$ python3 -q
>>> import numpy as np
>>> import numpy.linalg as la
>>> np.set_printoptions(precision=1, suppress=True, linewidth=160, sign=" ")
>>> rnd = lambda a: np.round(a, 1) + 0
>>> m1 = np.loadtxt("mat.csv", delimiter=",")
>>> print(m1)
[[  0.7  -7.6  11.5  19.7]
 [-11.    9.  -10.4 -61.3]
 [ -6.8  11.7  18.5  -7. ]
 [ -7.  -13.7 -21.1  13.2]
 [ -9.4   4.8   5.2 -18.6]
 [ -5.7  16.2   1.1   1.4]
 [-10.9 -15.7 -14.2  12.8]
 [  6.3   2.5 -12.2  44.3]
 [ -4.9  14.5   1.7 -16.6]
 [ 10.1   9.9  -5.8  -8.5]
 [ 20.3  -1.3  -5.2   8.6]
 [  4.6  -0.2  -4.4 -16.4]
 [ 10.3   9.7 -11.7   3.5]
 [  7.7  -4.5   1.1  -4.9]
 [  5.5   9.   11.7 -24.8]
 [ -7.6  10.8   1.4 -22.3]
 [ -4.4  -7.4   2.4 -20.4]
 [  3.9   5.   -3.4  -6.4]
 [ -3.1  10.1  17.4   0.4]
 [  1.5  11.   -1.5 -11.9]
 [ -5.7   2.5  17.9 -10.6]
 [ -7.7  -4.2   9.5   5.6]
 [  4.9  -0.2   2.5  19.8]
 [  6.9 -15.3 -11.2  35.1]
 [ -3.1   4.7  -9.3  -7.5]
 [  2.    6.7  13.4 -28.3]
 [  4.2  -7.7  27.8  19.6]
 [-14.9   5.   19.1  -2.2]
 [ -6.4  -2.7  -5.5   1.5]
 [  0.9   8.5  -9.6 -22.6]]
>>> f, v = m1[29], m1[20]
>>> print(rnd(f @ v))
83.8
>>> pr = (f @ v) / (f @ f) * f
>>> print(la.matrix_rank(np.outer(f, v)))
1
>>> cov = np.cov(m1, rowvar=False)
>>> print(rnd(np.corrcoef(m1.T)))
[[ 1.   0.  -0.2  0.3]
 [ 0.   1.   0.2 -0.5]
 [-0.2  0.2  1.  -0.1]
 [ 0.3 -0.5 -0.1  1. ]]
>>> print(np.argsort(-m1.std(axis=0).round(6), kind="stable"))
[ 3  2  1  0]
>>> print(rnd(np.median(m1, axis=0)))
[-1.2  4.8  1.1 -5.6]
>>> print(rnd(np.polyfit(m1[:, 0], m1[:, 3], 1)))
[ 0.8 -3. ]
>>> Y = m1 / np.sqrt((m1 ** 2).mean(axis=1, keepdims=True))
>>> print(rnd(Y[15]))
[-0.6  0.8  0.1 -1.7]
>>> print(la.matrix_rank(Y) == la.matrix_rank(m1))
True
>>> print(rnd(la.norm(Y, axis=1)))
[ 2.  2.  2.  2.  2.  2.  2.  2.  2.  2.  2.  2.  2.  2.  2.  2.  2.  2.  2.  2.  2.  2.  2.  2.  2.  2.  2.  2.  2.  2.]
>>> arr = np.tanh(np.array([[-1.5, 0.0],
...     [-0.6, 1.6],
...     [-0.6, 1.3],
...     [-0.7, -0.7],
...     [1.3, -2.0],
...     [-1.0, -0.6],
...     [-1.1, 0.6],
...     [0.4, 0.4],
...     [-0.3, -1.5],
...     [0.1, -0.9],
...     [-0.4, -2.4],
...     [0.7, 1.1],
...     [-0.6, -1.7],
...     [-0.2, -1.5],
...     [-0.2, -0.2],
...     [0.2, 0.1],
...     [0.1, -1.6]]) @ np.array([[-1.1, 0.4, 0.1, 0.5], [0.4, -1.5, 0.6, -1.2]]))
>>> print(rnd(arr))
[[ 0.9 -0.5 -0.1 -0.6]
 [ 0.9 -1.   0.7 -1. ]
 [ 0.8 -1.   0.6 -1. ]
 [ 0.5  0.6 -0.5  0.5]
 [-1.   1.  -0.8  1. ]
 [ 0.7  0.5 -0.4  0.2]
 [ 0.9 -0.9  0.2 -0.9]
 [-0.3 -0.4  0.3 -0.3]
 [-0.3  1.  -0.7  0.9]
 [-0.4  0.9 -0.5  0.8]
 [-0.5  1.  -0.9  1. ]
 [-0.3 -0.9  0.6 -0.7]
 [ 0.   1.  -0.8  0.9]
 [-0.4  1.  -0.7  0.9]
 [ 0.1  0.2 -0.1  0.1]
 [-0.2 -0.1  0.1  0. ]
 [-0.6  1.  -0.7  1. ]]
>>> Xc = arr - arr.mean(axis=0)
>>> evecs = la.svd(Xc)[2][:3]
>>> Y = Xc - Xc @ evecs.T @ evecs
>>> print(rnd(np.diag(evecs.T @ evecs)))
[ 1.   0.6  1.   0.4]
>>> print(rnd(Y.std(axis=0)))
[ 0.  0.  0.  0.]
>>> print(rnd(np.cov(Xc @ evecs.T, rowvar=False)))
[[ 1.7  0.   0. ]
 [ 0.   0.2  0. ]
 [ 0.   0.   0. ]]
>>> D = la.norm(arr[:, None] - arr[None], axis=-1)
>>> print(rnd(D[6]))
[ 0.6  0.5  0.4  2.2  3.4  1.8  0.   1.4  3.   2.9  3.2  1.3  2.9  3.   1.7  1.6  3.2]
>>> print(D.shape)
(17, 17)
>>> z = arr[:, 3] > np.median(arr[:, 3])
>>> f = arr[z].mean(axis=0) - arr[~z].mean(axis=0)
>>> print(((arr - arr.mean(axis=0)) @ f > 0).astype(int))
[ 0  0  0  1  1  1  0  0  1  1  1  0  1  1  0  0  1]
>>> print(rnd(f))
[-0.7  1.4 -0.9  1.3]
>>> print(np.argsort(-np.abs(f).round(6), kind="stable"))
[ 1  3  2  0]
>>> X = np.load("test13.npy")
>>> print(X)
[[ 1  0  2  1  2  0]
 [ 3 -3  3  3 -3 -2]
 [ 3 -3  3  3 -3 -2]
 [ 3  1 -2  1  1  3]]
>>> # rows 1 and 2 are equal
>>> t3 = np.stack([X, 2 * X, X[::-1]])
>>> print(la.matrix_rank(t3.reshape(3, -1)))
2
>>> print(np.einsum("bij,cij->bc", t3, t3))
[[ 133  266  102]
 [ 266  532  204]
 [ 102  204  133]]
>>> print(la.matrix_rank(t3))
[ 3  3  3]
>>> print(t3.sum(axis=0))
[[  6   1   4   4   7   3]
 [ 12 -12  12  12 -12  -8]
 [ 12 -12  12  12 -12  -8]
 [ 10   3  -4   4   5   9]]
>>> vec = np.array([-2, -9, 8, 4, -9, 1])
>>> print(X @ np.eye(6)[4])
[ 2. -3. -3.  1.]
>>> print(la.norm(X @ vec) <= la.norm(X, 2) * la.norm(vec) + 1e-9)
True
>>> print(np.einsum("ij,j->i", X, vec))
[  0  82  82 -33]
>>> left, sv, vt = la.svd(X)
>>> evecs = vt[:(sv > 1e-8).sum()]
>>> rng = np.random.default_rng(90171)
>>> vec = X[3] + -3 * X[2] + rng.integers(2) * np.eye(6)[0]
>>> print(vec)
[ -6.  10. -11.  -8.  10.   9.]
>>> print(rnd(la.norm(vec - evecs.T @ evecs @ vec)))
0.0
>>> print(rnd(evecs.T @ evecs))
[[ 0.7 -0.1  0.   0.4  0.   0.3]
 [-0.1  0.2 -0.2 -0.1  0.3  0.2]
 [ 0.  -0.2  0.7  0.2  0.2 -0.3]
 [ 0.4 -0.1  0.2  0.3  0.   0. ]
 [ 0.   0.3  0.2  0.   0.8  0.2]
 [ 0.3  0.2 -0.3  0.   0.2  0.4]]
>>> print(np.allclose(evecs.T @ evecs @ vec, vec))
True
>>> F = np.load("case15.npy")
>>> print(F)
[[  3   3  -4  -4   3  -3]
 [  3   5   2   3   2   0]
 [  2   1  -5  -4   1   5]
 [  3   0   0  -5   4   5]
 [ -3   3  -5   5   3   5]
 [ -6 -12 -10 -13  -3  -3]]
>>> # rows and columns are dependent
>>> def softmax(z):
...     e = np.exp(z - z.max(axis=-1, keepdims=True))
...     return e / e.sum(axis=-1, keepdims=True)
... 
>>> print(rnd(softmax(10 * F[2])))
[ 0.  0.  0.  0.  0.  1.]
>>> print(rnd(softmax(F[2] + -3)))
[ 0.   0.   0.   0.   0.   0.9]
>>> print(rnd(softmax(F).sum(axis=1)))
[ 1.  1.  1.  1.  1.  1.]
>>> att = F @ F.T / np.sqrt(6)
>>> print(rnd(softmax(att + np.triu(np.full(att.shape, -np.inf), 1))))
[[ 1.  0.  0.  0.  0.  0.]
 [ 0.  1.  0.  0.  0.  0.]
 [ 0.  0.  1.  0.  0.  0.]
 [ 0.  0.  0.  1.  0.  0.]
 [ 0.  0.  0.  0.  1.  0.]
 [ 0.  0.  0.  0.  0.  1.]]
>>> print(rnd(softmax(att)[2] @ F))
[ 1.9  0.9 -5.  -4.1  1.   4.9]
>>> print(rnd(softmax(att)))
[[ 1.  0.  0.  0.  0.  0.]
 [ 0.  1.  0.  0.  0.  0.]
 [ 0.  0.  1.  0.  0.  0.]
 [ 0.  0.  0.  1.  0.  0.]
 [ 0.  0.  0.  0.  1.  0.]
 [ 0.  0.  0.  0.  0.  1.]]
>>> print(softmax(att).round(6).argmax(axis=1))
[ 0  1  2  3  4  5]
>>> left, sv = la.svd(F)
Traceback (most recent call last):
  File "<python-input-67>", line 1, in <module>
    left, sv = la.svd(F)
    ^^^^^^^^
ValueError: too many values to unpack (expected 2)
>>> left, sv, vt = la.svd(F, full_matrices=False)
>>> print(rnd(left.T @ F @ vt.T))
[[ 23.1   0.    0.    0.    0.    0. ]
 [  0.   12.4   0.    0.    0.    0. ]
 [  0.    0.    9.6   0.    0.    0. ]
 [  0.    0.    0.    6.9   0.    0. ]
 [  0.    0.    0.    0.    2.8   0. ]
 [  0.    0.    0.    0.    0.    0. ]]
>>> print(rnd(left.T @ left))
[[ 1.  0.  0.  0.  0.  0.]
 [ 0.  1.  0.  0.  0.  0.]
 [ 0.  0.  1.  0.  0.  0.]
 [ 0.  0.  0.  1.  0.  0.]
 [ 0.  0.  0.  0.  1.  0.]
 [ 0.  0.  0.  0.  0.  1.]]
>>> print(rnd(sv / sv[0]))
[ 1.   0.5  0.4  0.3  0.1  0. ]
>>> print(left.shape, sv.shape, vt.shape)
(6, 6) (6,) (6, 6)
>>> print(rnd(np.abs(vt[0])))
[ 0.2  0.5  0.4  0.6  0.1  0.1]
>>> t = np.radians(177)
>>> R = np.eye(6)
>>> R[2, 2] = R[3, 3] = np.cos(t)
>>> R[2, 3], R[3, 2] = -np.sin(t), np.sin(t)
>>> print(rnd(R))
[[ 1.   0.   0.   0.   0.   0. ]
 [ 0.   1.   0.   0.   0.   0. ]
 [ 0.   0.  -1.  -0.1  0.   0. ]
 [ 0.   0.   0.1 -1.   0.   0. ]
 [ 0.   0.   0.   0.   1.   0. ]
 [ 0.   0.   0.   0.   0.   1. ]]
>>> Y = F @ R.T
>>> print(np.allclose(F @ F.T, Y @ Y.T))
True
>>> print(rnd(la.det(R)), rnd(np.trace(R)))
1.0 2.0
>>> print(rnd(Y))
[[  3.    3.    4.2   3.8   3.   -3. ]
 [  3.    5.   -2.2  -2.9   2.    0. ]
 [  2.    1.    5.2   3.7   1.    5. ]
 [  3.    0.    0.3   5.    4.    5. ]
 [ -3.    3.    4.7  -5.3   3.    5. ]
 [ -6.  -12.   10.7  12.5  -3.   -3. ]]
>>> print(np.allclose(la.norm(F, axis=1), la.norm(Y, axis=1)))
True
>>> W0 = np.loadtxt("a.csv", delimiter=",")
>>> print(W0)
[[-1.2  2.4 -0.5  1.   0.6]
 [ 1.6  0.4  1.4 -1.5  1.3]
 [ 2.4 -0.3  1.6  0.6  0.2]
 [-0.1 -0.3 -0.3  0.6  2.9]
 [-0.1  0.1 -1.   0.  -2.8]
 [-0.6  0.8 -0.9  2.2 -1.6]
 [-1.1  2.   0.3 -1.4  1.3]
 [-1.4 -2.4 -0.3 -0.1 -1. ]
 [-0.7  2.5  1.5  0.2  0.3]
 [ 0.5  1.5  2.4  0.6  0.8]
 [-1.  -0.2 -0.2  2.1 -1.9]
 [-2.   0.5 -1.3  0.1  1.7]
 [ 2.4  1.5  1.   0.5  0.2]
 [ 1.1  0.6  0.8 -1.   2.4]
 [-0.9 -2.1  1.   1.  -1.4]
 [-0.2 -1.7 -2.3  0.7  0.4]
 [ 0.5  0.9  2.7 -0.2  0.6]
 [ 0.2 -2.  -0.4 -1.  -1.9]
 [ 0.5 -2.1 -1.4 -0.2 -1.5]
 [-0.5 -1.2 -0.4 -1.3 -2.4]]
>>> cov = np.cov(W0, rowvar=False)
>>> print(np.argwhere(np.triu(np.abs(np.corrcoef(W0.T)) > 0.8, 1)))
[]
>>> print(np.argsort(-W0.std(axis=0).round(6), kind="stable"))
[ 4  1  2  0  3]
>>> print(cov.shape)
(5, 5)
>>> print(rnd(np.polyfit(W0[:, 1], W0[:, 4], 1)))
[ 0.5 -0.1]
>>> print(rnd(W0.std(axis=0)))
[ 1.2  1.5  1.3  1.   1.6]
>>> print(rnd(cov))
[[ 1.5  0.1  0.7 -0.2  0.3]
 [ 0.1  2.4  0.9  0.1  1.2]
 [ 0.7  0.9  1.8 -0.2  0.6]
 [-0.2  0.1 -0.2  1.1 -0.3]
 [ 0.3  1.2  0.6 -0.3  2.7]]
>>> Y = np.c_[W0[:, :2] @ np.array([[5, 1], [-6, 2]]), np.array([7, 0, 0, 4, 3, -7, 7, -5, -9, 5, 1, 1, 0, -4, 8, 4, 1, 4, 4, 7])]
>>> print(rnd(Y))
[[-20.4   3.6   7. ]
 [  5.6   2.4   0. ]
 [ 13.8   1.8   0. ]
 [  1.3  -0.7   4. ]
 [ -1.1   0.1   3. ]
 [ -7.8   1.   -7. ]
 [-17.5   2.9   7. ]
 [  7.4  -6.2  -5. ]
 [-18.5   4.3  -9. ]
 [ -6.5   3.5   5. ]
 [ -3.8  -1.4   1. ]
 [-13.   -1.    1. ]
 [  3.    5.4   0. ]
 [  1.9   2.3  -4. ]
 [  8.1  -5.1   8. ]
 [  9.2  -3.6   4. ]
 [ -2.9   2.3   1. ]
 [ 13.   -3.8   4. ]
 [ 15.1  -3.7   4. ]
 [  4.7  -2.9   7. ]]
>>> print(la.matrix_rank(Y))
3
>>> print(rnd(la.lstsq(W0, Y[:, 0])[0]))
[ 5. -6.  0.  0.  0.]
>>> print(la.matrix_rank(np.c_[W0, Y]))
6
>>> hat = Y @ la.solve(Y.T @ Y, Y.T)
>>> print(np.allclose(hat @ hat, hat))
True
>>> print(rnd(np.diag(hat)))
[ 0.3  0.1  0.2  0.   0.   0.1  0.3  0.3  0.3  0.1  0.   0.2  0.3  0.1  0.2  0.1  0.   0.1  0.1  0.1]
>>> q, R = la.qr(W0)
>>> print(rnd(abs(R[0, 0])), rnd(la.norm(W0[:, 0])))
5.3 5.3
>>> print(q.shape, R.shape)
(20, 5) (5, 5)
>>> print(rnd(np.trace(q @ q.T)))
5.0
>>> print(rnd(R))
[[ 5.3  0.4  2.7 -0.9  1.2]
 [ 0.  -6.8 -2.3 -0.4 -3.2]
 [ 0.   0.  -4.7  0.4 -0.3]
 [ 0.   0.   0.  -4.5  1.4]
 [ 0.   0.   0.   0.   6.1]]
>>> print(rnd(q))
[[-0.2 -0.4  0.2 -0.1  0. ]
 [ 0.3  0.  -0.1  0.3  0.1]
 [ 0.5  0.1 -0.1 -0.2  0. ]
 [ 0.   0.   0.  -0.1  0.5]
 [ 0.   0.   0.2  0.  -0.5]
 [-0.1 -0.1  0.2 -0.4 -0.2]
 [-0.2 -0.3  0.   0.4  0. ]
 [-0.3  0.3 -0.3  0.   0. ]
 [-0.1 -0.4 -0.2  0.  -0.1]
 [ 0.1 -0.2 -0.4 -0.2  0. ]
 [-0.2  0.  -0.1 -0.4 -0.2]
 [-0.4 -0.1  0.1  0.1  0.3]
 [ 0.5 -0.2  0.1 -0.2 -0.1]
 [ 0.2 -0.1  0.   0.2  0.3]
 [-0.2  0.3 -0.5 -0.3  0. ]
 [ 0.   0.2  0.3 -0.1  0.3]
 [ 0.1 -0.1 -0.5  0.   0. ]
 [ 0.   0.3  0.   0.2 -0.2]
 [ 0.1  0.3  0.2  0.  -0.1]
 [-0.1  0.2 -0.1  0.3 -0.4]]
>>> print(rnd(q @ R))
[[-1.2  2.4 -0.5  1.   0.6]
 [ 1.6  0.4  1.4 -1.5  1.3]
 [ 2.4 -0.3  1.6  0.6  0.2]
 [-0.1 -0.3 -0.3  0.6  2.9]
 [-0.1  0.1 -1.   0.  -2.8]
 [-0.6  0.8 -0.9  2.2 -1.6]
 [-1.1  2.   0.3 -1.4  1.3]
 [-1.4 -2.4 -0.3 -0.1 -1. ]
 [-0.7  2.5  1.5  0.2  0.3]
 [ 0.5  1.5  2.4  0.6  0.8]
 [-1.  -0.2 -0.2  2.1 -1.9]
 [-2.   0.5 -1.3  0.1  1.7]
 [ 2.4  1.5  1.   0.5  0.2]
 [ 1.1  0.6  0.8 -1.   2.4]
 [-0.9 -2.1  1.   1.  -1.4]
 [-0.2 -1.7 -2.3  0.7  0.4]
 [ 0.5  0.9  2.7 -0.2  0.6]
 [ 0.2 -2.  -0.4 -1.  -1.9]
 [ 0.5 -2.1 -1.4 -0.2 -1.5]
 [-0.5 -1.2 -0.4 -1.3 -2.4]]
>>> print(rnd(np.abs(np.diag(R))))
[ 5.3  6.8  4.7  4.5  6.1]
>>> cent = W0[[9, 14]].astype(float)
>>> for _ in range(6):
...     z = la.norm(W0[:, None] - cent, axis=-1).argmin(axis=1)
...     cent = np.array([W0[z == j].mean(axis=0) for j in range(2)])
... 
>>> print(z)
[ 0  0  0  0  1  1  0  1  0  0  1  0  0  0  1  1  0  1  1  1]
>>> print(np.bincount(z))
[ 11   9]
>>> print(np.abs(cent[1] - cent[0]).argmax())
4
>>> print(rnd(cent))
[[ 0.3  1.1  0.9  0.   1.1]
 [-0.4 -1.2 -0.7  0.4 -1.6]]
>>> A = np.load("sample17.npy")
>>> print(A)
[[ 1.5  0.   1.3  1.2  0.4 -0.7  0.9]
 [-1.7  1.  -0.8 -1.1  1.3  2.1 -0.7]
 [-0.5 -0.2 -1.3  0.9 -0.8 -2.3  0.8]]
>>> Y = A + rng.integers(-2, 3, (3, 2)) @ rng.integers(-2, 3, (2, 7))
>>> print(rnd(Y))
[[-2.5 -4.   1.3  5.2  2.4 -4.7  2.9]
 [-3.7 -5.   0.2  1.9  5.3  0.1  0.3]
 [ 3.5  3.8 -1.3 -3.1 -2.8  1.7 -1.2]]
>>> print(la.matrix_rank(Y - A, tol=1e-8))
2
>>> print(rnd(Y - A))
[[-4. -4.  0.  4.  2. -4.  2.]
 [-2. -6.  1.  3.  4. -2.  1.]
 [ 4.  4.  0. -4. -2.  4. -2.]]
